$ ipython --no-banner

In [1]: import numpy as np

In [2]: np.set_printoptions(precision=2, suppress=True, linewidth=120)

In [3]: tidy = lambda a: np.round(a, 2) + 0

In [4]: feats = np.loadtxt("out12.csv", delimiter=",")

In [5]: print(feats)
[[3. 1. 1.]
 [1. 3. 1.]
 [1. 1. 3.]]

In [6]: L = np.linalg.cholesky(feats)

In [7]: print(tidy(np.prod(np.diag(L)) ** 2), tidy(np.linalg.det(feats)))
20.0 20.0

In [8]: print(tidy(feats / np.sqrt(np.outer(np.diag(feats), np.diag(feats)))))
[[1.   0.33 0.33]
 [0.33 1.   0.33]
 [0.33 0.33 1.  ]]

In [9]: print(tidy(L))
[[1.73 0.   0.  ]
 [0.58 1.63 0.  ]
 [0.58 0.41 1.58]]

In [10]: print(tidy(np.diag(L) ** 2))
[3.   2.67 2.5 ]

In [11]: left, sigma, Vt = np.linalg.svd(L, full_matrices=False)

In [12]: print(tidy(Vt @ Vt.T))
[[1. 0. 0.]
 [0. 1. 0.]
 [0. 0. 1.]]

In [13]: print(tidy(np.cumsum(sigma ** 2) / np.sum(sigma ** 2)))
[0.56 0.78 1.  ]

In [14]: print(np.allclose(left * sigma @ Vt, L))
True

In [15]: print(left.shape, sigma.shape, Vt.shape)
(3, 3) (3,) (3, 3)

In [16]: f, v = feats[2], feats[0]

In [17]: print(f @ v)
7.0

In [18]: pr = (f @ v) / (f @ f) * f

In [19]: print(np.linalg.matrix_rank(np.outer(f, v)))
1

In [20]: print(tidy((v - pr) @ f))
0.0

In [21]: print(tidy(np.linalg.norm(f + v) ** 2 + np.linalg.norm(f - v) ** 2))
44.0

In [22]: print(np.outer(f, v))
[[3. 1. 1.]
 [3. 1. 1.]
 [9. 3. 3.]]

In [23]: print(tidy(pr))
[0.64 0.64 1.91]

In [24]: x0 = np.ones(3)

In [25]: for _ in range(7):
    ...:     x0 = feats @ x0
    ...:     x0 /= np.linalg.norm(x0)
    ...:     print(round(x0 @ feats @ x0, 2))
    ...: 
5.0
5.0
5.0
5.0
5.0
5.0
5.0

In [26]: print(tidy(np.linalg.eigvalsh(feats)[-1]))
5.0

In [27]: m1 = np.load("a.npy")

In [28]: print(m1)
[[ 0. -1.  0.  0. -1.]
 [-1.  0.  0.  0. -1.]
 [ 0.  0.  0.  0.  0.]
 [ 0.  0.  0.  0.  0.]
 [-1. -1.  0.  0.  0.]]

In [29]: print(np.flatnonzero(np.linalg.matrix_power((m1 != 0) + (m1.T != 0) + np.eye(5), 5)[3]))
[3]

In [30]: print((m1 != 0).astype(int))
[[0 1 0 0 1]
 [1 0 0 0 1]
 [0 0 0 0 0]
 [0 0 0 0 0]
 [1 1 0 0 0]]

In [31]: A = np.load("block16.npy")

In [32]: print(A)
[[-0.39 -0.1   0.2 ]
 [-0.33  0.5   0.  ]
 [-0.18 -1.5   0.2 ]
 [-3.01 -0.5   1.4 ]
 [-1.35 -0.8   0.6 ]
 [-2.02 -0.8   1.1 ]
 [ 4.87  0.1  -2.5 ]
 [ 4.18  0.6  -2.  ]
 [-2.1  -0.4   0.8 ]
 [-0.73 -0.8   0.4 ]
 [-1.05  1.9   0.5 ]
 [ 2.59 -0.8  -1.2 ]
 [-1.33 -0.3   0.6 ]
 [-2.92 -0.7   1.6 ]
 [ 0.69  1.7  -0.1 ]
 [ 1.45 -0.7  -0.8 ]
 [ 0.59  0.3  -0.1 ]
 [-1.05 -0.6   0.4 ]
 [-2.73  0.2   1.4 ]]

In [33]: cen = A - A.mean(axis=1)
ValueError: operands could not be broadcast together with shapes (19,3) (19,) 


In [34]: cen = A - A.mean(axis=0)

In [35]: left, sigma, Vt = np.linalg.svd(cen, full_matrices=False)

In [36]: print((np.sign(left[:, 0]) == np.sign(left[0, 0])).astype(int))
[1 0 1 1 1 1 0 0 1 1 1 0 1 1 0 0 0 1 1]

In [37]: print(tidy((sigma ** 2).sum() ** 2 / (sigma ** 4).sum()))
1.23

In [38]: print(tidy(np.abs(Vt[-1])))
[0.44 0.02 0.9 ]

In [39]: print(tidy(sigma ** 2 / (sigma ** 2).sum()))
[0.89 0.1  0.  ]

In [40]: print(tidy(Vt[0] * np.sign(Vt[0, np.abs(Vt[0]).argmax()])))
[ 0.9   0.08 -0.44]

In [41]: print(tidy(sigma))
[10.57  3.6   0.47]

In [42]: print(np.abs(left[:, 0]).argmax())
6

In [43]: print(np.abs(Vt[0]).argmax())
0

In [44]: cen = (A - A.mean(axis=0)) / A.std(axis=0)

In [45]: print(np.argwhere(np.abs(cen) > 2))
[[ 6  0]
 [ 6  2]
 [ 7  0]
 [10  1]
 [14  1]]

In [46]: print(tidy(cen.std(axis=0)))
[1. 1. 1.]

In [47]: coef = np.linalg.lstsq(np.delete(cen, 0, axis=1), cen[:, 0])[0]

In [48]: print(np.abs(coef).argmax())
1

In [49]: x0 = np.array([3, 0, 1])

In [50]: rhs = A @ x0

In [51]: print(tidy(np.linalg.solve(A.T @ A, A.T @ rhs)))
[3. 0. 1.]

In [52]: rng = np.random.default_rng(865)

In [53]: rhs = rhs + 0.1 * rng.normal(size=19)

In [54]: print(tidy(rhs))
[-1.23 -1.15 -0.18 -7.56 -3.31 -4.87 12.17 10.54 -5.51 -1.7  -2.71  6.76 -3.61 -6.9   1.98  3.49  1.74 -2.74 -6.82]

In [55]: coef, *_ = np.linalg.lstsq(A, rhs)

In [56]: print(tidy(A.T @ (rhs - A @ coef)))
[0. 0. 0.]

In [57]: print([round(float(np.linalg.norm(np.linalg.solve(A.T @ A + lam * np.eye(3), A.T @ rhs))), 2) for lam in (0, 1, 10, 100)])
[3.59, 2.29, 2.07, 1.19]

In [58]: d = np.linalg.norm(A[:, None] - A[None], axis=-1)

In [59]: print(d.mean(axis=1).argmax())
6

In [60]: print(tidy(d[:5, :5]))
[[0.   0.64 1.42 2.91 1.25]
 [0.64 0.   2.02 3.18 1.76]
 [1.42 2.02 0.   3.23 1.42]
 [2.91 3.18 3.23 0.   1.87]
 [1.25 1.76 1.42 1.87 0.  ]]

In [61]: print(np.linalg.matrix_rank(d ** 2))
5

In [62]: print(tidy(d[14]))
[2.12 1.58 3.33 4.56 3.3  3.88 5.08 4.12 3.61 2.92 1.85 3.33 2.93 4.66 0.   2.61 1.4  2.93 4.02]

In [63]: print(np.flatnonzero(d[14] < d.mean() / 2))
[14 16]

In [64]: J = np.loadtxt("arr.csv", delimiter=",")

In [65]: print(J)
[[ 6.23  5.25  2.08 -3.72]
 [ 3.32  0.88 -6.01 -3.11]
 [ 2.4   3.09 -2.96 -1.71]
 [ 0.56 -1.51 -5.02 -0.75]
 [ 3.3   4.67 -5.28 -1.52]
 [ 4.59  2.13  2.2  -1.81]
 [ 4.01  5.23  0.72 -1.94]
 [ 5.37  5.54  0.85 -1.21]
 [ 1.94 -1.27 -4.4  -1.74]
 [ 2.75  1.98 -6.42 -1.57]
 [-0.58 -0.01 -0.82 -1.23]
 [ 4.9   3.59 -0.6  -1.97]
 [ 2.96  3.43 -3.88 -1.03]
 [-0.17 -0.17 -3.89 -0.33]
 [ 1.81  3.47 -6.74 -2.94]
 [ 1.01 -1.59 -3.66 -1.97]
 [ 2.61  2.26 -6.35 -2.02]
 [ 1.61  0.59 -3.32 -1.25]
 [ 1.03  2.96 -5.82 -2.06]
 [ 0.26 -0.55 -6.19 -0.94]
 [-1.15 -2.52 -2.45  1.03]]

In [66]: d = np.linalg.norm(J[:, None] - J[None], axis=-1)

In [67]: print((d + 1e9 * np.eye(21)).round(6).argmin(axis=1))
[ 7 16 12 19 12 11  7  6 15 16 13  6  2  3 18  8  9 13 14  3 13]

In [68]: print(d.mean(axis=1).argmax())
0

In [69]: print(d[20].round(6).argsort(kind="stable")[:4])
[20 13  3 10]

In [70]: O, Rm = np.linalg.qr(J)

In [71]: print(tidy(np.trace(O @ O.T)))
4.0

In [72]: print(tidy(np.abs(np.diag(Rm))))
[13.91  6.88 18.27  3.26]

In [73]: print(tidy(O @ Rm))
[[ 6.23  5.25  2.08 -3.72]
 [ 3.32  0.88 -6.01 -3.11]
 [ 2.4   3.09 -2.96 -1.71]
 [ 0.56 -1.51 -5.02 -0.75]
 [ 3.3   4.67 -5.28 -1.52]
 [ 4.59  2.13  2.2  -1.81]
 [ 4.01  5.23  0.72 -1.94]
 [ 5.37  5.54  0.85 -1.21]
 [ 1.94 -1.27 -4.4  -1.74]
 [ 2.75  1.98 -6.42 -1.57]
 [-0.58 -0.01 -0.82 -1.23]
 [ 4.9   3.59 -0.6  -1.97]
 [ 2.96  3.43 -3.88 -1.03]
 [-0.17 -0.17 -3.89 -0.33]
 [ 1.81  3.47 -6.74 -2.94]
 [ 1.01 -1.59 -3.66 -1.97]
 [ 2.61  2.26 -6.35 -2.02]
 [ 1.61  0.59 -3.32 -1.25]
 [ 1.03  2.96 -5.82 -2.06]
 [ 0.26 -0.55 -6.19 -0.94]
 [-1.15 -2.52 -2.45  1.03]]

In [74]: arr = np.load("dump.npy")

In [75]: print(arr)
[[ -0.86  -2.62  18.77   5.28  -3.5 ]
 [ -3.07   1.21  -2.91 -13.47 -14.11]
 [  4.8  -12.49   0.59  -0.71  14.84]
 [  7.54   5.12  12.07  12.85  -2.48]
 [-10.04  13.71   8.47   1.17   6.16]
 [  4.65  12.35  -6.52 -11.5   -7.15]
 [ -6.04   2.69  -0.28  17.9    5.98]
 [ -5.33  -9.03   0.16  13.31 -10.63]
 [ -4.98  -1.92   1.44 -10.62  16.02]
 [ -2.48  11.94  -8.08 -10.6   -8.58]
 [  7.97  10.13  11.     7.27  -7.75]
 [ -0.95   7.89   0.71  15.5    9.8 ]
 [ -3.23  15.66   1.9   11.65   2.26]
 [  0.95 -14.9  -10.3   -8.27   1.58]
 [  7.49  -7.8    4.12  16.07   2.81]
 [ -5.84   7.33   2.31 -10.64  13.91]
 [  5.19  -0.46  -1.23  19.26  -0.55]
 [ -1.27  16.14  -8.76  -7.82   0.17]
 [  2.41 -13.04  -3.34  -8.58 -11.81]
 [ -6.53  -5.71  -5.78   7.16 -15.49]
 [  1.85 -13.73  -6.4   -3.39  12.48]
 [ -1.29  15.24  11.16  -2.86   5.77]]

In [76]: proj = arr @ np.linalg.solve(arr.T @ arr, arr.T)

In [77]: print(tidy(np.linalg.eigvalsh(proj)))
[0. 0. 0. 0. 0. 0. 0. 0. 0. 0. 0. 0. 0. 0. 0. 0. 0. 1. 1. 1. 1. 1.]

In [78]: print(np.linalg.matrix_rank(np.eye(22) - proj))
17

In [79]: print(np.trace(proj))
5.0
